% ipython --no-banner

In [1]: import numpy as np

In [2]: np.set_printoptions(suppress=True, linewidth=120)

In [3]: J = np.loadtxt("arr.csv", delimiter=",")

In [4]: J.round(2)
Out[4]: 
array([[ 1.  , -0.04, -0.02,  0.01,  0.03, -0.03,  0.03],
       [-0.04,  0.27, -0.39,  0.13,  0.47, -0.56,  0.47],
       [-0.02, -0.39,  0.8 ,  0.07,  0.25, -0.3 ,  0.25],
       [ 0.01,  0.13,  0.07,  0.98, -0.08,  0.1 , -0.08],
       [ 0.03,  0.47,  0.25, -0.08,  0.69,  0.36, -0.31],
       [-0.03, -0.56, -0.3 ,  0.1 ,  0.36,  0.57,  0.36],
       [ 0.03,  0.47,  0.25, -0.08, -0.31,  0.36,  0.69]])

In [5]: out = np.array([[1, 2, 3],
   ...:     [3, 1, 3],
   ...:     [3, 2, 3],
   ...:     [3, 1, 0],
   ...:     [0, 1, 2],
   ...:     [1, 2, 3],
   ...:     [3, 2, 2]])

In [6]: np.linalg.matrix_rank(np.vstack([J, out.T]))
Out[6]: np.int64(7)

In [7]: np.vstack([J, out.T]).shape
Out[7]: (10, 7)

In [8]: print(np.linalg.matrix_rank(J @ out))
3

In [9]: q, R = np.linalg.qr(J)

In [10]: print(q.round(2))
[[-1.    0.04  0.02 -0.01 -0.03 -0.03  0.03]
 [ 0.04 -0.27  0.39 -0.13 -0.47 -0.56  0.47]
 [ 0.02  0.39 -0.8  -0.07 -0.25 -0.3   0.25]
 [-0.01 -0.13 -0.07 -0.98  0.08  0.1  -0.08]
 [-0.03 -0.47 -0.25  0.08 -0.69  0.36 -0.31]
 [ 0.03  0.56  0.3  -0.1  -0.36  0.57  0.36]
 [-0.03 -0.47 -0.25  0.08  0.31  0.36  0.69]]

In [11]: rng = np.random.default_rng(85035)

In [12]: labels = rng.permutation(7)

In [13]: out = q[:, labels] * rng.choice([-1, 1], 7)

In [14]: out.round(2)
Out[14]: 
array([[-0.03,  0.01,  0.03, -1.  ,  0.03,  0.04,  0.02],
       [-0.47,  0.13,  0.47,  0.04,  0.56, -0.27,  0.39],
       [-0.25,  0.07,  0.25,  0.02,  0.3 ,  0.39, -0.8 ],
       [ 0.08,  0.98, -0.08, -0.01, -0.1 , -0.13, -0.07],
       [ 0.31, -0.08,  0.69, -0.03, -0.36, -0.47, -0.25],
       [-0.36,  0.1 ,  0.36,  0.03, -0.57,  0.56,  0.3 ],
       [-0.69, -0.08, -0.31, -0.03, -0.36, -0.47, -0.25]])

In [15]: Uu, _, VT = np.linalg.svd(q.T @ out)

In [16]: print(labels)
[6 3 4 0 5 1 2]

In [17]: np.round(Uu @ VT, 2) + 0
Out[17]: 
array([[ 0.,  0.,  0.,  1.,  0.,  0.,  0.],
       [ 0.,  0.,  0.,  0.,  0.,  1.,  0.],
       [ 0.,  0.,  0.,  0.,  0.,  0.,  1.],
       [ 0., -1.,  0.,  0.,  0.,  0.,  0.],
       [ 0.,  0., -1.,  0.,  0.,  0.,  0.],
       [ 0.,  0.,  0.,  0., -1.,  0.,  0.],
       [-1.,  0.,  0.,  0.,  0.,  0.,  0.]])

In [18]: np.round(np.linalg.lstsq(q, out)[0], 2) + 0
Out[18]: 
array([[ 0.,  0.,  0.,  1.,  0.,  0.,  0.],
       [ 0.,  0.,  0.,  0.,  0.,  1.,  0.],
       [ 0.,  0.,  0.,  0.,  0.,  0.,  1.],
       [ 0., -1.,  0.,  0.,  0.,  0.,  0.],
       [ 0.,  0., -1.,  0.,  0.,  0.,  0.],
       [ 0.,  0.,  0.,  0., -1.,  0.,  0.],
       [-1.,  0.,  0.,  0.,  0.,  0.,  0.]])

In [19]: vec = np.array([2, 3, 4, 0, 5, 1, 2])

In [20]: (J @ vec).argmax()
Out[20]: np.int64(4)

In [21]: print(np.round((J * vec).sum(axis=1), 2))
[1.94 1.93 3.43 0.19 5.7  0.18 2.7 ]

In [22]: np.sign((J @ vec).round(6))
Out[22]: array([1., 1., 1., 1., 1., 1., 1.])

In [23]: np.round(J @ vec, 2)
Out[23]: array([1.94, 1.93, 3.43, 0.19, 5.7 , 0.18, 2.7 ])

In [24]: np.round(J @ (2 * vec), 2)
Out[24]: array([ 3.87,  3.85,  6.86,  0.38, 11.39,  0.36,  5.39])

In [25]: evals, vecs = np.linalg.eigh(J)

In [26]: np.round(np.linalg.svd(J, compute_uv=False), 2)
Out[26]: array([1., 1., 1., 1., 1., 1., 1.])

In [27]: (evals > 1e-8).sum(), (evals < -1e-8).sum()
Out[27]: (np.int64(6), np.int64(1))

In [28]: np.round(vecs.T @ J @ vecs, 2) + 0
Out[28]: 
array([[-1.,  0.,  0.,  0.,  0.,  0.,  0.],
       [ 0.,  1.,  0.,  0.,  0.,  0.,  0.],
       [ 0.,  0.,  1.,  0.,  0.,  0.,  0.],
       [ 0.,  0.,  0.,  1.,  0.,  0.,  0.],
       [ 0.,  0.,  0.,  0.,  1.,  0.,  0.],
       [ 0.,  0.,  0.,  0.,  0.,  1.,  0.],
       [ 0.,  0.,  0.,  0.,  0.,  0.,  1.]])

In [29]: np.round(vecs.T @ vecs, 2) + 0
Out[29]: 
array([[1., 0., 0., 0., 0., 0., 0.],
       [0., 1., 0., 0., 0., 0., 0.],
       [0., 0., 1., 0., 0., 0., 0.],
       [0., 0., 0., 1., 0., 0., 0.],
       [0., 0., 0., 0., 1., 0., 0.],
       [0., 0., 0., 0., 0., 1., 0.],
       [0., 0., 0., 0., 0., 0., 1.]])

In [30]: evals.round(2)
Out[30]: array([-1.,  1.,  1.,  1.,  1.,  1.,  1.])

In [31]: np.round(evals.sum(), 2), np.trace(J)
Out[31]: (np.float64(5.0), np.float64(5.0))

In [32]: np.round(np.linalg.eigvalsh(J + 3 * np.eye(7)), 2)
Out[32]: array([2., 4., 4., 4., 4., 4., 4.])

In [33]: X = np.array([[0, 0, 0, 0, 0],
    ...:     [0, 0, 0, 0, 0],
    ...:     [-2, 6, 4, 4, -2],
    ...:     [3, -9, -6, -6, 3],
    ...:     [-2, 6, 4, 4, -2],
    ...:     [2, -6, -4, -4, 2]])

In [34]: X
Out[34]: 
array([[ 0,  0,  0,  0,  0],
       [ 0,  0,  0,  0,  0],
       [-2,  6,  4,  4, -2],
       [ 3, -9, -6, -6,  3],
       [-2,  6,  4,  4, -2],
       [ 2, -6, -4, -4,  2]])

In [35]: round(float(np.trace(np.linalg.pinv(X) @ X)), 2)
Out[35]: 1.0
